$ ipython --no-banner

In [1]: import numpy as np

In [2]: np.set_printoptions(suppress=True, linewidth=100)

In [3]: M = np.array([[1, -2, 4],
   ...:     [1, -1, 1],
   ...:     [1, 0, 0],
   ...:     [1, 1, 1],
   ...:     [1, 2, 4],
   ...:     [1, 3, 9],
   ...:     [1, 4, 16],
   ...:     [1, 5, 25]])

In [4]: q, Rm = np.linalg.qr(M)

In [5]: print(np.allclose(Rm.T @ Rm, M.T @ M))
True

In [6]: print(np.round(q @ Rm, 2) + 0)
[[ 1. -2.  4.]
 [ 1. -1.  1.]
 [ 1.  0.  0.]
 [ 1.  1.  1.]
 [ 1.  2.  4.]
 [ 1.  3.  9.]
 [ 1.  4. 16.]
 [ 1.  5. 25.]]

In [7]: print(np.round(np.abs(np.diag(Rm)), 2))
[ 2.83  6.48 12.96]

In [8]: print(q.round(2))
[[-0.35 -0.54  0.54]
 [-0.35 -0.39  0.08]
 [-0.35 -0.23 -0.23]
 [-0.35 -0.08 -0.39]
 [-0.35  0.08 -0.39]
 [-0.35  0.23 -0.23]
 [-0.35  0.39  0.08]
 [-0.35  0.54  0.54]]

In [9]: print(np.trace(q @ q.T))
3.0

In [10]: print(round(abs(Rm[0, 0]), 2), round(np.linalg.norm(M[:, 0]), 2))
2.83 2.83

In [11]: out = M / np.linalg.norm(M, axis=1, keepdims=True)

In [12]: C2 = out @ out.T

In [13]: print((np.abs(C2) > 0.9).astype(int))
[[1 0 0 0 0 0 0 0]
 [0 1 0 0 0 0 0 0]
 [0 0 1 0 0 0 0 0]
 [0 0 0 1 0 0 0 0]
 [0 0 0 0 1 1 1 1]
 [0 0 0 0 1 1 1 1]
 [0 0 0 0 1 1 1 1]
 [0 0 0 0 1 1 1 1]]

In [14]: print((C2 - 2 * np.eye(8)).round(6).argmax(axis=1))
[1 0 1 4 5 6 7 6]

In [15]: print(C2[1].round(2))
[0.88 1.   0.58 0.33 0.38 0.42 0.45 0.48]

In [16]: print(round(float(np.degrees(np.arccos(np.clip(C2[1, 4], -1, 1)))), 2))
67.79

In [17]: x = np.array([0, 2, 1])

In [18]: y = M @ x

In [19]: print(y)
[ 0 -1  0  3  8 15 24 35]

In [20]: print(np.round(np.linalg.solve(M.T @ M, M.T @ y), 2) + 0)
[0. 2. 1.]

In [21]: print(np.round(np.linalg.pinv(M) @ M, 2) + 0)
[[1. 0. 0.]
 [0. 1. 0.]
 [0. 0. 1.]]

In [22]: print(np.round(np.linalg.lstsq(M, y)[0], 2) + 0)
[0. 2. 1.]

In [23]: rng = np.random.default_rng(65)

In [24]: y = y + 0.3 * rng.normal(size=8)

In [25]: print(y.round(2))
[-0.33 -0.94  0.37  2.53  7.81 14.77 24.03 35.05]

In [26]: beta, *_ = np.linalg.lstsq(M, y)

In [27]: print(round(float(np.linalg.norm(y - M @ beta)), 2))
0.7

In [28]: print([round(float(np.linalg.norm(np.linalg.solve(M.T @ M + lam * np.eye(3), M.T @ y))), 2) for lam in (0, 1, 10, 100)])
[2.24, 2.14, 1.7, 1.29]

In [29]: out = np.c_[M[:, :2] @ np.array([[-4, 0], [4, 3]]), np.array([1, 2, 2, 3, 2, 1, 3, 1])]

In [30]: print(out)
[[-12  -6   1]
 [ -8  -3   2]
 [ -4   0   2]
 [  0   3   3]
 [  4   6   2]
 [  8   9   1]
 [ 12  12   3]
 [ 16  15   1]]

In [31]: print(np.linalg.matrix_rank(out))
3

In [32]: print(np.round(np.linalg.norm(out - M @ np.linalg.lstsq(M, out)[0], axis=0), 2) + 0)
[0.   0.   1.88]

In [33]: print(np.round(np.linalg.lstsq(M, out[:, 0])[0], 2) + 0)
[-4.  4.  0.]

In [34]: print(np.linalg.matrix_rank(np.c_[M, out]))
4

In [35]: W = np.array([[0, -4, -4, -1], [2, 2, -2, -3], [-3, -5, 2, -1]])

In [36]: beta = np.array([3, 3, 1, 5])

In [37]: act = np.maximum(M @ W + beta, 0)

In [38]: print(np.linalg.matrix_rank(act))
3

In [39]: basis = np.array([[3, 0, -1], [0, -3, 2], [2, 1, -2], [-1, -1, 1]])

In [40]: print(W @ basis)
[[ -7   9  -1]
 [  5  -5   3]
 [ -4  18 -12]]

In [41]: print(act @ basis)
[[ 12   3 -12]
 [ -4  -5   4]
 [  5  -4   1]
 [  6   0  -2]
 [  2   1  -2]
 [ 18   9 -18]
 [ 42  21 -42]
 [ 74  37 -74]]

In [42]: print((act @ basis).round(6).argmax(axis=1))
[0 2 0 0 0 0 0 0]

In [43]: basis = np.array([[3, 5, 3, 4, 3, 0, 5], [0, 0, 5, 2, 1, 2, 1]])

In [44]: X = np.repeat(basis, 17 // 2, axis=0)

In [45]: X = X + 0.3 * rng.normal(size=X.shape)

In [46]: print(X.round(2))
[[ 2.62  5.08  3.21  4.55  2.97  0.34  4.92]
 [ 2.61  5.16  2.59  4.17  3.15  0.3   4.73]
 [ 3.05  4.93  3.3   4.52  2.94 -0.44  4.76]
 [ 2.97  4.56  3.65  4.72  2.85  0.27  5.12]
 [ 3.36  5.5   2.96  4.45  2.69 -0.02  5.62]
 [ 2.78  4.71  2.78  3.82  3.06  0.02  5.14]
 [ 2.98  5.01  2.98  3.99  2.84  0.25  6.  ]
 [ 2.92  5.25  2.85  3.68  2.3   0.28  4.99]
 [-0.41  0.15  5.57  1.89  0.7   1.78  1.11]
 [ 0.85 -0.03  5.46  1.63  0.64  1.74  0.77]
 [ 0.12  0.55  5.43  1.86  0.98  2.07  0.95]
 [-0.1   0.64  4.89  2.41  1.02  2.23  0.91]
 [ 0.57  0.39  5.39  1.95  1.32  1.68  0.65]
 [ 0.1   0.04  4.74  1.95  1.34  1.53  0.83]
 [-0.01 -0.68  4.85  2.39  0.7   2.    0.7 ]
 [ 0.18  0.18  5.19  2.41  0.67  2.37  1.4 ]]

In [47]: proj = X @ np.linalg.solve(X.T @ X, X.T)

In [48]: print(np.round(proj @ X[:, 3], 2))
[4.55 4.17 4.52 4.72 4.45 3.82 3.99 3.68 1.89 1.63 1.86 2.41 1.95 1.95 2.39 2.41]

In [49]: F = np.array([[6, 5, 6, 5, 6, 5],
    ...:     [1, 0, 1, 0, 1, 0],
    ...:     [-8, 6, -8, 6, -8, 6],
    ...:     [6, 5, 6, 5, 6, 5],
    ...:     [1, 0, 1, 0, 1, 0],
    ...:     [-8, 6, -8, 6, -8, 6]])

In [50]: U, s, Vh = np.linalg.svd(F)

In [51]: evecs = Vh[:(s > 1e-8).sum()]

In [52]: x = F[3] + -3 * F[5] + rng.integers(2) * np.eye(6)[3]

In [53]: print(x)
[ 30. -13.  30. -13.  30. -13.]

In [54]: print(np.round(evecs.T @ evecs, 2) + 0)
[[0.33 0.   0.33 0.   0.33 0.  ]
 [0.   0.33 0.   0.33 0.   0.33]
 [0.33 0.   0.33 0.   0.33 0.  ]
 [0.   0.33 0.   0.33 0.   0.33]
 [0.33 0.   0.33 0.   0.33 0.  ]
 [0.   0.33 0.   0.33 0.   0.33]]

In [55]: rk = np.linalg.matrix_rank(F)

In [56]: print(rk)
2

In [57]: ns = np.linalg.svd(F)[2][rk:].T

In [58]: print(np.round(F @ ns, 2) + 0)
[[0. 0. 0. 0.]
 [0. 0. 0. 0.]
 [0. 0. 0. 0.]
 [0. 0. 0. 0.]
 [0. 0. 0. 0.]
 [0. 0. 0. 0.]]

In [59]: print([int(np.linalg.matrix_rank(np.delete(F, i, axis=0))) for i in range(6)])
[2, 2, 2, 2, 2, 2]

In [60]: print(np.linalg.matrix_rank(F.T @ F), np.linalg.matrix_rank(F @ F.T))
2 2

In [61]: print([int(np.linalg.matrix_rank(F[:i])) for i in range(1, len(F) + 1)])
[1, 2, 2, 2, 2, 2]

In [62]: print(ns.shape)
(6, 4)

In [63]: print([int(np.linalg.matrix_rank(F[:, :j + 1])) for j in range(6)])
[1, 2, 2, 2, 2, 2]

In [64]: print(np.abs(np.diag(np.linalg.qr(F)[1])) > 1e-9)
[ True  True False False False False]

In [65]: print(np.round(np.trace(np.linalg.pinv(F) @ F), 2))
2.0

In [66]: out = F / np.linalg.norm(F, axis=1, keepdims=True)

In [67]: C2 = out @ out.T

In [68]: print((np.abs(C2) > 0.9).astype(int))
[[1 0 0 1 0 0]
 [0 1 0 0 1 0]
 [0 0 1 0 0 1]
 [1 0 0 1 0 0]
 [0 1 0 0 1 0]
 [0 0 1 0 0 1]]

In [69]: print(round(np.degrees(np.arccos(np.clip(C2[3, 1], -1, 1))), 2))
39.81

In [70]: print(C2.round(2))
[[ 1.    0.77 -0.23  1.    0.77 -0.23]
 [ 0.77  1.   -0.8   0.77  1.   -0.8 ]
 [-0.23 -0.8   1.   -0.23 -0.8   1.  ]
 [ 1.    0.77 -0.23  1.    0.77 -0.23]
 [ 0.77  1.   -0.8   0.77  1.   -0.8 ]
 [-0.23 -0.8   1.   -0.23 -0.8   1.  ]]

In [71]: print(C2[3].round(2))
[ 1.    0.77 -0.23  1.    0.77 -0.23]

In [72]: mat = np.arange(21).reshape(7, 3) + 3

In [73]: print(mat)
[[ 3  4  5]
 [ 6  7  8]
 [ 9 10 11]
 [12 13 14]
 [15 16 17]
 [18 19 20]
 [21 22 23]]

In [74]: # null space of dimension 1

In [75]: def softmax(z):
    ...:     e = np.exp(z - z.max(axis=-1, keepdims=True))
    ...:     return e / e.sum(axis=-1, keepdims=True)
    ...: 

In [76]: print(np.round(softmax(mat[1]), 2))
[0.09 0.24 0.67]

In [77]: scores = mat @ mat.T / np.sqrt(3)

In [78]: print(softmax(scores).round(6).argmax(axis=1))
[6 6 6 6 6 6 6]

In [79]: f = np.array([7, 4, 5])

In [80]: print(np.convolve(mat[0], f))
[21 40 66 40 25]

In [81]: print(np.cross(mat[0, :3], mat[5, :3]))
[-15  30 -15]

In [82]: E = np.load("dump.npy")

In [83]: print(E)
[[3 0 0 1 2]
 [0 0 2 1 2]
 [2 1 2 2 0]
 [2 1 2 2 0]
 [0 0 2 0 1]]

In [84]: # row 3 repeats row 2

In [85]: lab = rng.permutation(5)

In [86]: print(lab)
[3 1 0 4 2]

In [87]: out = E[lab][:, lab]

In [88]: print(out)
[[2 1 2 0 2]
 [1 0 0 2 2]
 [1 0 3 2 0]
 [0 0 0 1 2]
 [2 1 2 0 2]]

In [89]: print(np.round(np.linalg.det(out), 2), round(float(np.linalg.det(E[lab])), 2))
0.0 0.0

In [90]: U, s, Vh = np.linalg.svd(E)

In [91]: print(s.round(2) + 0)
[6.17 2.92 2.62 0.71 0.  ]

In [92]: out = U[:, :4] @ np.diag(s[:4]) @ Vh[:4]

In [93]: print(round(float(np.linalg.norm(E - out) / np.linalg.norm(E)), 2))
0.0

In [94]: print(np.linalg.matrix_rank(E, rtol=0.05))
4

In [95]: print(round(np.linalg.norm(E - out, 2), 2), round(s[4], 2))
0.0 0.0

In [96]: print(np.round(np.abs(E - out).max(), 2))
0.0

In [97]: print(out.round(2) + 0)
[[3. 0. 0. 1. 2.]
 [0. 0. 2. 1. 2.]
 [2. 1. 2. 2. 0.]
 [2. 1. 2. 2. 0.]
 [0. 0. 2. 0. 1.]]

In [98]: t3 = np.stack([E, 2 * E, E[::-1]])

In [99]: print(np.linalg.matrix_rank(t3.reshape(3, -1)))
2

In [100]: print(np.round(np.linalg.det(t3), 2))
[0. 0. 0.]

In [101]: m1 = np.loadtxt("x.csv", delimiter=",")

In [102]: print(m1.round(2) + 0)
[[-0.07 -0.56  0.82]
 [-0.1  -0.82 -0.57]
 [ 0.99 -0.12  0.  ]]

In [103]: Ac = X - X.mean(axis=0)

In [104]: evecs = np.linalg.svd(Ac)[2][:2]

In [105]: out = Ac - Ac @ evecs.T @ evecs

In [106]: print(np.round((Ac @ evecs.T).std(axis=0), 2))
[4.06 0.37]

In [107]: print(np.round(np.diag(evecs.T @ evecs), 2))
[0.32 0.36 0.07 0.18 0.14 0.4  0.53]

In [108]: proj = np.triu(np.array([[-4, -5, -2], [-4, 1, 0], [0, 5, 1]]), 1) + np.eye(3)

In [109]: out = proj @ m1 @ np.linalg.inv(proj)

In [110]: print(out.round(2))
[[-1.54 -3.94  0.59]
 [-0.1  -1.33 -0.77]
 [ 0.99  4.84  1.98]]

In [111]: print(round(np.trace(out), 2), round(float(np.trace(m1)), 2))
-0.89 -0.89

In [112]: print(np.round(np.linalg.det(out), 2))
1.0

In [113]: print(np.round(proj @ m1 - m1 @ proj, 2))
[[-1.47  3.98  2.71]
 [ 0.   -0.51 -0.21]
 [ 0.    4.96  1.98]]

In [114]: print(np.linalg.matrix_rank(out))
3

In [115]: print(np.round(np.poly(out), 2))
[ 1.    0.89 -0.89 -1.  ]

In [116]: J = np.load("w.npy")

In [117]: print(J)
[[0 9 0]
 [0 0 0]
 [0 9 0]
 [0 0 0]
 [0 0 0]
 [0 1 0]
 [0 3 0]
 [0 3 0]
 [0 1 0]
 [0 3 0]
 [0 0 0]
 [0 0 0]
 [0 5 0]
 [0 0 0]
 [0 7 0]
 [0 7 0]
 [0 9 0]
 [0 5 0]
 [0 7 0]
 [0 0 0]
 [0 0 0]
 [0 0 0]
 [0 0 0]
 [0 0 0]
 [0 7 0]
 [0 5 0]
 [0 3 0]
 [0 1 0]
 [0 0 0]
 [0 9 0]
 [0 0 0]]

In [118]: W = np.array([[0, -3, 0, 0], [-1, 3, -2, -3], [-3, -1, -2, 3]])

In [119]: beta = np.array([3, 1, 4, 1])

In [120]: act = np.maximum(J @ W + beta, 0)

In [121]: print(np.round((act > 0).mean(axis=0), 2))
[0.52 1.   0.52 0.42]

In [122]: print(np.linalg.matrix_rank(act))
3

In [123]: print(act)
[[ 0 28  0  0]
 [ 3  1  4  1]
 [ 0 28  0  0]
 [ 3  1  4  1]
 [ 3  1  4  1]
 [ 2  4  2  0]
 [ 0 10  0  0]
 [ 0 10  0  0]
 [ 2  4  2  0]
 [ 0 10  0  0]
 [ 3  1  4  1]
 [ 3  1  4  1]
 [ 0 16  0  0]
 [ 3  1  4  1]
 [ 0 22  0  0]
 [ 0 22  0  0]
 [ 0 28  0  0]
 [ 0 16  0  0]
 [ 0 22  0  0]
 [ 3  1  4  1]
 [ 3  1  4  1]
 [ 3  1  4  1]
 [ 3  1  4  1]
 [ 3  1  4  1]
 [ 0 22  0  0]
 [ 0 16  0  0]
 [ 0 10  0  0]
 [ 2  4  2  0]
 [ 3  1  4  1]
 [ 0 28  0  0]
 [ 3  1  4  1]]

In [124]: basis = np.array([[-3, -2, 3], [1, 0, -3], [-3, 1, 2], [0, 0, 3]])

In [125]: print((act @ basis).round(6).argmax(axis=1))
[0 2 0 2 2 1 0 0 1 0 2 2 0 2 0 0 0 0 0 2 2 2 2 2 0 0 0 1 2 0 2]

In [126]: print(W @ basis)
[[ -3   0   9]
 [ 12   0 -25]
 [ 14   4  -1]]

In [127]: print(np.argsort(-np.linalg.norm(F, axis=0).round(6), kind="stable")[:3])
[0 2 4]

In [128]: print([round(float(x), 2) for x in np.linalg.svd(F, compute_uv=False)[:3]])
[25.44, 18.02, 0.0]

In [129]: print(np.linalg.cond(F) > 100)
True

In [130]: print(round(float(np.linalg.norm(F, 2) / np.linalg.norm(F)), 2))
0.82

In [131]: U, s, Vh = np.linalg.svd(J)

In [132]: evecs = Vh[:(s > 1e-8).sum()]

In [133]: x = J[8] + -2 * J[23] + rng.integers(2) * np.eye(3)[1]

In [134]: print(x)
[0. 2. 0.]

In [135]: print(np.round(evecs.T @ evecs, 2))
[[0. 0. 0.]
 [0. 1. 0.]
 [0. 0. 0.]]

In [136]: print(np.allclose(evecs.T @ evecs @ x, x))
True

In [137]: print(np.round(np.diag(evecs.T @ evecs), 2))
[0. 1. 0.]

In [138]: proj = M @ np.linalg.solve(M.T @ M, M.T)

In [139]: print(np.round(np.linalg.eigvalsh(proj), 2) + 0)
[0. 0. 0. 0. 0. 1. 1. 1.]

In [140]: print(proj.round(2))
[[ 0.71  0.38  0.12 -0.04 -0.12 -0.12 -0.04  0.12]
 [ 0.38  0.28  0.2   0.12  0.07  0.02 -0.02 -0.04]
 [ 0.13  0.2   0.23  0.23  0.2   0.13  0.02 -0.12]
 [-0.04  0.12  0.23  0.28  0.27  0.2   0.07 -0.12]
 [-0.12  0.07  0.2   0.27  0.28  0.23  0.13 -0.04]
 [-0.13  0.02  0.12  0.2   0.23  0.23  0.2   0.13]
 [-0.04 -0.02  0.02  0.07  0.13  0.2   0.28  0.38]
 [ 0.12 -0.04 -0.12 -0.12 -0.04  0.12  0.38  0.71]]

In [141]: print(np.round((np.eye(8) - proj) @ M, 2) + 0)
[[0. 0. 0.]
 [0. 0. 0.]
 [0. 0. 0.]
 [0. 0. 0.]
 [0. 0. 0.]
 [0. 0. 0.]
 [0. 0. 0.]
 [0. 0. 0.]]

In [142]: print(np.allclose(proj @ proj, proj))
True

In [143]: print(np.round(proj @ M[:, 0], 2))
[1. 1. 1. 1. 1. 1. 1. 1.]

In [144]: print(np.round(np.diag(proj), 2))
[0.71 0.28 0.23 0.28 0.28 0.23 0.28 0.71]

In [145]: print(np.trace(proj))
3.0
